In [1]: import numpy as np

In [2]: from numpy import linalg as LA

In [3]: np.set_printoptions(suppress=True, linewidth=120)

In [4]: tidy = lambda a: np.round(a, 1) + 0

In [5]: X = np.array([[0, 0, 1, 0, 0, 0],
   ...:     [0, 0, 0, 1, 1, 1],
   ...:     [1, 0, 0, 0, 0, 0],
   ...:     [0, 1, 0, 0, 1, 1],
   ...:     [0, 1, 0, 1, 0, 1],
   ...:     [0, 1, 0, 1, 1, 0]])

In [6]: np.trace(X @ X @ X) // 6
Out[6]: np.int64(4)

In [7]: X @ X
Out[7]: 
array([[1, 0, 0, 0, 0, 0],
       [0, 3, 0, 2, 2, 2],
       [0, 0, 1, 0, 0, 0],
       [0, 2, 0, 3, 2, 2],
       [0, 2, 0, 2, 3, 2],
       [0, 2, 0, 2, 2, 3]])

In [8]: L = np.diag(X.sum(axis=1)) - X

In [9]: L @ np.ones(6)
Out[9]: array([0., 0., 0., 0., 0., 0.])

In [10]: tidy(LA.eigvalsh(L))
Out[10]: array([0., 0., 2., 4., 4., 4.])

In [11]: L
Out[11]: 
array([[ 1,  0, -1,  0,  0,  0],
       [ 0,  3,  0, -1, -1, -1],
       [-1,  0,  1,  0,  0,  0],
       [ 0, -1,  0,  3, -1, -1],
       [ 0, -1,  0, -1,  3, -1],
       [ 0, -1,  0, -1, -1,  3]])

In [12]: [round(float(LA.det(X[:i, :i])), 2) + 0 for i in range(1, 7)]
Out[12]: [0.0, 0.0, 0.0, 1.0, -2.0, 3.0]

In [13]: np.all(LA.eigvalsh(X) > 0)
Out[13]: np.False_

In [14]: A2 = LA.inv(X)

In [15]: np.allclose(A2, X.T)
Out[15]: False

In [16]: tidy(A2)
Out[16]: 
array([[ 0. ,  0. ,  1. ,  0. ,  0. ,  0. ],
       [ 0. , -0.7,  0. ,  0.3,  0.3,  0.3],
       [ 1. ,  0. ,  0. ,  0. ,  0. ,  0. ],
       [ 0. ,  0.3,  0. , -0.7,  0.3,  0.3],
       [ 0. ,  0.3,  0. ,  0.3, -0.7,  0.3],
       [ 0. ,  0.3,  0. ,  0.3,  0.3, -0.7]])

In [17]: tidy(LA.slogdet(X)[0])
Out[17]: np.float64(1.0)

In [18]: tidy(LA.inv(A2))
Out[18]: 
array([[0., 0., 1., 0., 0., 0.],
       [0., 0., 0., 1., 1., 1.],
       [1., 0., 0., 0., 0., 0.],
       [0., 1., 0., 0., 1., 1.],
       [0., 1., 0., 1., 0., 1.],
       [0., 1., 0., 1., 1., 0.]])

In [19]: (A2 != 0).astype(int)
Out[19]: 
array([[0, 0, 1, 0, 0, 0],
       [0, 1, 0, 1, 1, 1],
       [1, 0, 0, 0, 0, 0],
       [0, 1, 0, 1, 1, 1],
       [0, 1, 0, 1, 1, 1],
       [0, 1, 0, 1, 1, 1]])

In [20]: tidy(A2 @ A2)
Out[20]: 
array([[ 1. ,  0. ,  0. ,  0. ,  0. ,  0. ],
       [ 0. ,  0.8,  0. , -0.2, -0.2, -0.2],
       [ 0. ,  0. ,  1. ,  0. ,  0. ,  0. ],
       [ 0. , -0.2,  0. ,  0.8, -0.2, -0.2],
       [ 0. , -0.2,  0. , -0.2,  0.8, -0.2],
       [ 0. , -0.2,  0. , -0.2, -0.2,  0.8]])

In [21]: tidy(np.sort(LA.eigvals(A2).real))
Out[21]: array([-1. , -1. , -1. , -1. ,  0.3,  1. ])

In [22]: u = np.array([0, 0, -1, 2, 0, -3])

In [23]: A2 = X + np.outer(u, np.eye(6)[4])

In [24]: LA.matrix_rank(LA.inv(A2) - LA.inv(X), tol=1e-8)
Out[24]: np.int64(1)

In [25]: data = np.load("data.npy")

In [26]: data
Out[26]: 
array([[-2,  2,  1, -2,  0],
       [ 2, -2,  2,  1, -2],
       [ 1,  2, -2,  2,  1],
       [-2,  1,  2, -2,  2],
       [ 0, -2,  1,  2, -2]])

In [27]: np.trace(data)
Out[27]: np.int64(-10)

In [28]: tidy(LA.det(data))
Out[28]: np.float64(-140.0)

In [29]: LA.matrix_rank(data)
Out[29]: np.int64(5)

In [30]: data[:, 5]
Traceback (most recent call last):
  Cell In[30], line 1
    data[:, 5]
IndexError: index 5 is out of bounds for axis 1 with size 5


In [31]: data.shape
Out[31]: (5, 5)

In [32]: np.abs(data).max()
Out[32]: np.int64(2)

In [33]: data.sum(axis=1)
Out[33]: array([-1,  1,  4,  1, -1])

In [34]: np.diff(data, axis=0)
Out[34]: 
array([[ 4, -4,  1,  3, -2],
       [-1,  4, -4,  1,  3],
       [-3, -1,  4, -4,  1],
       [ 2, -3, -1,  4, -4]])

In [35]: data - data[0]
Out[35]: 
array([[ 0,  0,  0,  0,  0],
       [ 4, -4,  1,  3, -2],
       [ 3,  0, -3,  4,  1],
       [ 0, -1,  1,  0,  2],
       [ 2, -4,  0,  4, -2]])

In [36]: np.unravel_index(np.abs(data).argmax(), data.shape)
Out[36]: (np.int64(0), np.int64(0))

In [37]: tidy(LA.svd(data, compute_uv=False))
Out[37]: array([6.5, 4.8, 1.8, 1.6, 1.5])

In [38]: A2 = LA.inv(data)

In [39]: np.allclose(A2, data.T)
Out[39]: False

In [40]: tidy(LA.slogdet(data)[0])
Out[40]: np.float64(-1.0)

In [41]: (np.abs(A2) > 1e-9).astype(int)
Out[41]: 
array([[1, 1, 1, 1, 1],
       [1, 1, 1, 1, 1],
       [1, 1, 1, 1, 1],
       [1, 1, 1, 1, 1],
       [1, 1, 1, 1, 1]])

In [42]: tidy(data @ A2)
Out[42]: 
array([[1., 0., 0., 0., 0.],
       [0., 1., 0., 0., 0.],
       [0., 0., 1., 0., 0.],
       [0., 0., 0., 1., 0.],
       [0., 0., 0., 0., 1.]])

In [43]: tidy(LA.cond(data))
Out[43]: np.float64(4.3)

In [44]: tidy(LA.det(data) * A2)
Out[44]: 
array([[  9., -48., -10.,   8.,  51.],
       [-48., -24., -40.,   4.,   8.],
       [-10., -40., -20., -40., -10.],
       [  8.,   4., -40., -24., -48.],
       [ 51.,   8., -10., -48.,   9.]])

In [45]: tidy(LA.inv(A2))
Out[45]: 
array([[-2.,  2.,  1., -2.,  0.],
       [ 2., -2.,  2.,  1., -2.],
       [ 1.,  2., -2.,  2.,  1.],
       [-2.,  1.,  2., -2.,  2.],
       [ 0., -2.,  1.,  2., -2.]])
